$ ipython --no-banner

In [1]: import numpy as np

In [2]: import numpy.linalg as la

In [3]: np.set_printoptions(suppress=True, linewidth=120)

In [4]: def rnd(a):
   ...:     return np.round(a, 1) + 0
   ...: 

In [5]: F = np.load("arr.npy")

In [6]: print(F)
[[2 1 2]
 [0 2 1]
 [0 0 1]]

In [7]: x = np.array([-1, 7, 4])

In [8]: print(F @ x)
[13 18  4]

In [9]: print(np.sign((F @ x).round(6)))
[1 1 1]

In [10]: print((F * x).sum(axis=1))
[13 18  4]

In [11]: print(F @ np.ones(3))
[5. 3. 1.]

In [12]: evals, evecs = la.eig(F)

In [13]: print(F @ evecs[:, 0] - evals[0] * evecs[:, 0])
[0. 0. 0.]

In [14]: print(evals)
[2. 2. 1.]

In [15]: print(np.prod(evals))
4.0

In [16]: W0 = np.array([[1, 0, 0, 0], [0, 0, 0, 0], [0, 0, 0, 1], [0, 0, 3, 0]])

In [17]: print(W0.T @ W0)
[[1 0 0 0]
 [0 0 0 0]
 [0 0 9 0]
 [0 0 0 1]]

In [18]: print(rnd(la.svd(W0, compute_uv=False)))
[3. 1. 1. 0.]

In [19]: print(W0 @ W0.T)
[[1 0 0 0]
 [0 0 0 0]
 [0 0 1 0]
 [0 0 0 9]]

In [20]: print(rnd(la.norm(W0, axis=0)))
[1. 0. 3. 1.]

In [21]: M = np.array([[2.3, 4.1, 0.8],
    ...:     [2.0, 3.9, 0.8],
    ...:     [1.4, 3.7, 1.2],
    ...:     [2.2, 4.2, 0.7],
    ...:     [2.3, 4.4, 1.2],
    ...:     [1.8, 0.3, 0.0],
    ...:     [2.0, 0.2, 0.4],
    ...:     [2.0, -0.3, 0.3],
    ...:     [1.6, 0.1, 0.3],
    ...:     [1.7, 0.1, -0.1]])

In [22]: gram = M.T @ M

In [23]: print(rnd(la.eigvalsh(gram)[::-1]))
[113.   12.5   0.5]

In [24]: print(rnd(np.diag(gram)))
[38.1 83.   5. ]

In [25]: print(rnd(gram))
[[38.1 42.4 11.1]
 [42.4 83.  19.1]
 [11.1 19.1  5. ]]

In [26]: basis = np.array([[2, 9, 9], [4, 2, 3]])

In [27]: A = np.repeat(basis, 22 // 2, axis=0)

In [28]: rng = np.random.default_rng(8558)

In [29]: A = A + 0.3 * rng.normal(size=A.shape)

In [30]: print(rnd(A))
[[1.7 9.  8.5]
 [1.8 8.9 9.2]
 [1.9 8.7 8.6]
 [1.7 9.4 9.2]
 [2.1 9.3 9. ]
 [2.1 8.6 8.8]
 [2.1 9.2 9.3]
 [2.4 8.7 9. ]
 [2.2 8.9 8.9]
 [2.  8.5 8.8]
 [2.1 9.5 8.9]
 [3.9 2.  2.7]
 [4.5 2.  2.9]
 [3.9 1.8 2.8]
 [4.2 1.6 2.8]
 [4.  2.2 3.2]
 [3.3 1.8 2.4]
 [4.3 2.1 3.2]
 [3.6 1.6 2.8]
 [3.3 1.6 3.1]
 [4.  1.7 2.9]
 [3.7 2.3 2.9]]

In [31]: cen = A - A.mean(axis=0)

In [32]: left, sigma, vt = la.svd(cen, full_matrices=False)

In [33]: print(np.abs(vt[0]).argmax())
1

In [34]: print(np.abs(left[:, 0]).argmax())
3

In [35]: print(la.matrix_rank(cen))
3
